$ ipython --no-banner

In [1]: import numpy as np

In [2]: np.set_printoptions(precision=3, suppress=True, linewidth=160)

In [3]: def rnd(a):
   ...:     return np.round(a, 3) + 0
   ...: 

In [4]: J = np.loadtxt("run12.csv", delimiter=",")

In [5]: J
Out[5]: 
array([[ 2.15 ,  3.117, -2.111, -2.054, -0.846,  2.947,  2.051,  2.001, -3.337,  0.932],
       [-2.418, -3.589,  2.514,  2.638,  1.209, -3.681, -2.503, -2.461,  4.089, -1.301],
       [ 0.144,  0.169, -0.141, -0.074, -0.137,  0.375,  0.041,  0.161, -0.208,  0.036],
       [ 2.538,  4.069, -2.661, -2.681, -1.534,  3.849,  2.503,  2.649, -4.012,  1.416],
       [-3.314, -5.178,  3.475,  3.465,  1.647, -5.36 , -3.523, -3.329,  5.179, -1.666],
       [-3.407, -5.058,  3.429,  3.502,  1.847, -5.005, -3.269, -3.345,  5.14 , -1.955],
       [-1.641, -2.634,  1.628,  1.469,  0.706, -2.333, -1.367, -1.714,  2.339, -0.818],
       [ 3.705,  5.285, -3.547, -3.614, -1.792,  5.55 ,  3.538,  3.515, -5.367,  1.937],
       [ 0.82 ,  1.029, -0.867, -0.852, -0.434,  0.954,  0.616,  0.552, -1.125,  0.327],
       [-1.608, -2.188,  1.499,  1.45 ,  0.636, -2.355, -1.708, -1.353,  2.37 , -0.667],
       [ 1.217,  1.747, -1.257, -1.167, -0.591,  1.981,  1.103,  1.195, -1.768,  0.627],
       [ 3.504,  5.031, -3.646, -3.523, -1.568,  5.252,  3.335,  3.545, -4.936,  1.663],
       [ 2.301,  3.698, -2.398, -2.279, -1.274,  3.551,  2.316,  2.35 , -3.357,  1.305],
       [ 1.951,  3.012, -2.064, -2.049, -1.017,  2.939,  2.113,  2.024, -2.869,  1.009],
       [ 2.311,  3.507, -2.461, -2.426, -1.27 ,  3.535,  2.373,  2.53 , -3.474,  1.186],
       [-2.477, -3.529,  2.258,  2.367,  1.022, -3.358, -2.252, -2.252,  3.29 , -1.132],
       [ 1.011,  1.334, -0.879, -0.973, -0.4  ,  1.236,  0.909,  0.943, -1.255,  0.625],
       [-0.063, -0.091, -0.026,  0.011, -0.175, -0.009,  0.052, -0.027,  0.07 ,  0.102],
       [ 0.061,  0.186,  0.019,  0.047, -0.107,  0.293,  0.017,  0.027, -0.071, -0.079]])

In [6]: W1 = np.array([[-1, 0, 3, 3],
   ...:     [-1, 0, 1, 1],
   ...:     [-2, 0, -3, -2],
   ...:     [-3, -2, 2, -1],
   ...:     [0, -3, -2, -3],
   ...:     [-2, 2, 0, -1],
   ...:     [-1, 2, 3, -1],
   ...:     [2, 1, 1, 0],
   ...:     [0, 0, 2, 0],
   ...:     [1, -2, 1, -2]])

In [7]: coef = np.array([-5, 2, -5, 2])

In [8]: H = np.maximum(J @ W1 + coef, 0)

In [9]: (H > 0).astype(int)
Out[9]: 
array([[0, 1, 1, 1],
       [0, 0, 0, 0],
       [0, 1, 0, 1],
       [0, 1, 1, 1],
       [0, 0, 0, 0],
       [0, 0, 0, 0],
       [0, 0, 0, 0],
       [0, 1, 1, 1],
       [0, 1, 1, 1],
       [0, 0, 0, 0],
       [0, 1, 1, 1],
       [0, 1, 1, 1],
       [0, 1, 1, 1],
       [0, 1, 1, 1],
       [0, 1, 1, 1],
       [0, 0, 0, 0],
       [0, 1, 1, 1],
       [0, 1, 0, 1],
       [0, 1, 0, 1]])

In [10]: np.linalg.matrix_rank(H)
Out[10]: np.int64(3)

In [11]: basis = np.array([[-2, -1], [-1, 3], [2, 3], [2, -1]])

In [12]: (H @ basis).round(6).argmax(axis=1)
Out[12]: array([1, 0, 1, 1, 0, 0, 0, 1, 1, 0, 1, 1, 1, 1, 1, 0, 1, 1, 1])

In [13]: x = np.array([2, 2, 3, 2, 2, 0, 3, 0, 2, 2])

In [14]: y = J @ x

In [15]: rnd(np.linalg.lstsq(J, y)[0])
Out[15]: array([2., 2., 3., 2., 2., 0., 3., 0., 2., 2.])

In [16]: rnd(np.linalg.pinv(J) @ J)
Out[16]: 
array([[1., 0., 0., 0., 0., 0., 0., 0., 0., 0.],
       [0., 1., 0., 0., 0., 0., 0., 0., 0., 0.],
       [0., 0., 1., 0., 0., 0., 0., 0., 0., 0.],
       [0., 0., 0., 1., 0., 0., 0., 0., 0., 0.],
       [0., 0., 0., 0., 1., 0., 0., 0., 0., 0.],
       [0., 0., 0., 0., 0., 1., 0., 0., 0., 0.],
       [0., 0., 0., 0., 0., 0., 1., 0., 0., 0.],
       [0., 0., 0., 0., 0., 0., 0., 1., 0., 0.],
       [0., 0., 0., 0., 0., 0., 0., 0., 1., 0.],
       [0., 0., 0., 0., 0., 0., 0., 0., 0., 1.]])

In [17]: rng = np.random.default_rng(64)

In [18]: y = y + 0.3 * rng.normal(size=19)

In [19]: rnd(y)
Out[19]: array([-0.413,  1.235, -0.871, -0.692,  0.527,  0.989, -0.675,  0.28 , -1.313, -0.753, -0.254, -0.873,  0.149,  0.01 , -0.884, -0.669,  0.756,  0.04 ,  0.327])

In [20]: coef, *_ = np.linalg.lstsq(J, y)

In [21]: coef.round()
Out[21]: array([ 2.,  2.,  3.,  3.,  2., -0.,  3.,  0.,  1.,  2.])

In [22]: rnd(J.T @ (y - J @ coef))
Out[22]: array([0., 0., 0., 0., 0., 0., 0., 0., 0., 0.])

In [23]: [round(float(np.linalg.norm(np.linalg.solve(J.T @ J + lam * np.eye(10), J.T @ y))), 2) for lam in (0, 1, 10, 100)]
Out[23]: [6.92, 1.01, 0.13, 0.03]
